% ipython --no-banner

In [1]: import numpy as np

In [2]: import numpy.linalg as la

In [3]: np.set_printoptions(precision=2, suppress=True, linewidth=160)

In [4]: out = np.array([[-2, -1, -1, 1], [1, 1, 0, 2], [-2, 0, 2, -2], [-2, 1, 2, 1]])

In [5]: J = out - out.T

In [6]: J
Out[6]: 
array([[ 0, -2,  1,  3],
       [ 2,  0,  0,  1],
       [-1,  0,  0, -4],
       [-3, -1,  4,  0]])

In [7]: proj = np.triu(np.array([[2, 2, 2, 2], [-1, 1, 0, -2], [2, -1, -2, 0], [-2, -1, 1, -1]]), 1) + np.eye(4)

In [8]: out = proj @ J @ la.inv(proj)

In [9]: np.round(np.poly(out), 2) + 0
Out[9]: array([ 1.,  0., 31.,  0., 49.])

In [10]: round(la.det(out), 2)
Out[10]: np.float64(49.0)

In [11]: np.trace(out), np.trace(J)
Out[11]: (np.float64(0.0), np.int64(0))

In [12]: out = la.inv(J)

In [13]: round(la.det(J) * la.det(out), 2)
Out[13]: np.float64(1.0)

In [14]: np.round(la.inv(out), 2) + 0
Out[14]: 
array([[ 0., -2.,  1.,  3.],
       [ 2.,  0.,  0.,  1.],
       [-1.,  0.,  0., -4.],
       [-3., -1.,  4.,  0.]])

In [15]: np.allclose(out, J.T)
Out[15]: False

In [16]: round(la.slogdet(J)[0], 2)
Out[16]: np.float64(1.0)

In [17]: rng = np.random.default_rng(62)

In [18]: out = J + rng.integers(-2, 3, (4, 2)) @ rng.integers(-2, 3, (2, 4))

In [19]: out
Out[19]: 
array([[-1, -2,  3,  5],
       [ 1,  0,  2,  3],
       [-6,  2,  2,  2],
       [ 0, -2,  2, -4]])

In [20]: la.matrix_rank(out - J, tol=1e-8)
Out[20]: np.int64(2)

In [21]: np.round(la.svd(out - J, compute_uv=False), 2) + 0
Out[21]: array([10.61,  2.1 ,  0.  ,  0.  ])

In [22]: out - J
Out[22]: 
array([[-1,  0,  2,  2],
       [-1,  0,  2,  2],
       [-5,  2,  2,  6],
       [ 3, -1, -2, -4]])

In [23]: f = np.array([5, -5, 0, -4])

In [24]: out = J + np.outer(f, np.eye(4)[3])

In [25]: la.matrix_rank(out - J)
Out[25]: np.int64(1)

In [26]: out
Out[26]: 
array([[ 0., -2.,  1.,  8.],
       [ 2.,  0.,  0., -4.],
       [-1.,  0.,  0., -4.],
       [-3., -1.,  4., -4.]])

In [27]: round(float(la.det(out) / la.det(J)), 2), np.round(1 + la.solve(J, f)[3], 2)
Out[27]: (1.71, np.float64(1.71))

In [28]: f = np.array([0, 7])

In [29]: np.cross(out[3, :3], out[0, :3])
Out[29]: array([7., 3., 6.])

In [30]: np.polyval(f, out[3])
Out[30]: array([7., 7., 7., 7.])

In [31]: np.convolve(out[3], f)
Out[31]: array([  0., -21.,  -7.,  28., -28.])

In [32]: Z = np.array([[1, 2, 2, 2, 1, 0],
    ...:     [1, 2, 2, 1, 1, 1],
    ...:     [1, 0, 0, 1, 2, 1],
    ...:     [0, 1, 0, 0, 2, 1]])

In [33]: X = rng.normal(size=(22, 4)) @ Z + np.array([-2, -4, 4, 4, -3, -4])

In [34]: X
Out[34]: 
array([[ -6.61, -11.04,  -2.83,  -1.97,  -9.22,  -7.46],
       [ -2.08,  -7.9 ,   1.15,   2.87,  -3.82,  -4.07],
       [ -1.99,  -3.31,   4.82,   3.94,  -3.65,  -4.06],
       [  0.77,  -4.32,   3.37,   7.26,   3.47,  -1.41],
       [ -2.37,  -1.09,   6.34,   4.35,  -3.76,  -4.51],
       [ -1.02,  -2.58,   4.94,   4.52,  -0.54,  -2.07],
       [ -3.64,  -6.49,   1.28,   1.57,  -4.48,  -4.63],
       [ -0.8 ,  -0.62,   6.99,   5.43,  -1.31,  -2.63],
       [  1.39,  -1.58,   6.5 ,   8.9 ,   2.37,  -2.2 ],
       [ -1.18,  -3.03,   4.09,   5.34,   0.34,  -2.83],
       [ -3.12,  -7.29,   1.49,   3.35,  -5.54,  -6.36],
       [ -5.12,  -8.41,  -0.9 ,   0.52,  -5.81,  -6.27],
       [ -0.41,  -1.82,   4.66,   5.65,   2.89,  -0.95],
       [  1.03,  -1.4 ,   7.77,   7.9 ,  -1.18,  -3.01],
       [ -4.5 ,  -9.33,  -2.44,  -0.7 ,  -2.56,  -3.19],
       [ -0.76,  -5.63,   3.2 ,   3.7 ,  -1.77,  -2.05],
       [ -2.13,  -5.55,   2.59,   3.43,  -2.84,  -3.82],
       [ -5.01,  -5.88,   1.55,   0.69,  -6.66,  -6.14],
       [ -4.07,  -7.71,   1.38,   1.38,  -8.  ,  -6.6 ],
       [ -3.47,  -3.94,   3.1 ,   2.62,  -3.56,  -4.59],
       [ -0.82,  -0.19,   7.69,   6.18,  -2.27,  -3.71],
       [ -0.15,  -0.05,   7.14,   7.35,   0.76,  -2.83]])

In [35]: Uu, sig, Vt = la.svd(X, full_matrices=False)

In [36]: sig.round(2) + 0
Out[36]: array([41.1 , 27.68, 10.43,  3.69,  2.68,  0.  ])

In [37]: np.abs(Vt[0])
Out[37]: array([0.29, 0.57, 0.3 , 0.34, 0.39, 0.48])

In [38]: np.round(sig / sig[0], 2) + 0
Out[38]: array([1.  , 0.67, 0.25, 0.09, 0.07, 0.  ])

In [39]: np.abs(Uu[:, 0]).round(6).argmax()
Out[39]: np.int64(0)

In [40]: (sig > 1e-8).sum()
Out[40]: np.int64(5)

In [41]: np.cumsum(sig ** 2) / np.sum(sig ** 2)
Out[41]: array([0.65, 0.95, 0.99, 1.  , 1.  , 1.  ])

In [42]: print(np.allclose(Uu * sig @ Vt, X))
True

In [43]: round(float(np.sqrt((sig ** 2).sum())), 2), round(float(la.norm(X)), 2)
Out[43]: (50.84, 50.84)

In [44]: np.round(Vt @ Vt.T, 2) + 0
Out[44]: 
array([[1., 0., 0., 0., 0., 0.],
       [0., 1., 0., 0., 0., 0.],
       [0., 0., 1., 0., 0., 0.],
       [0., 0., 0., 1., 0., 0.],
       [0., 0., 0., 0., 1., 0.],
       [0., 0., 0., 0., 0., 1.]])

In [45]: Uu.shape, sig.shape, Vt.shape
Out[45]: ((22, 6), (6,), (6, 6))
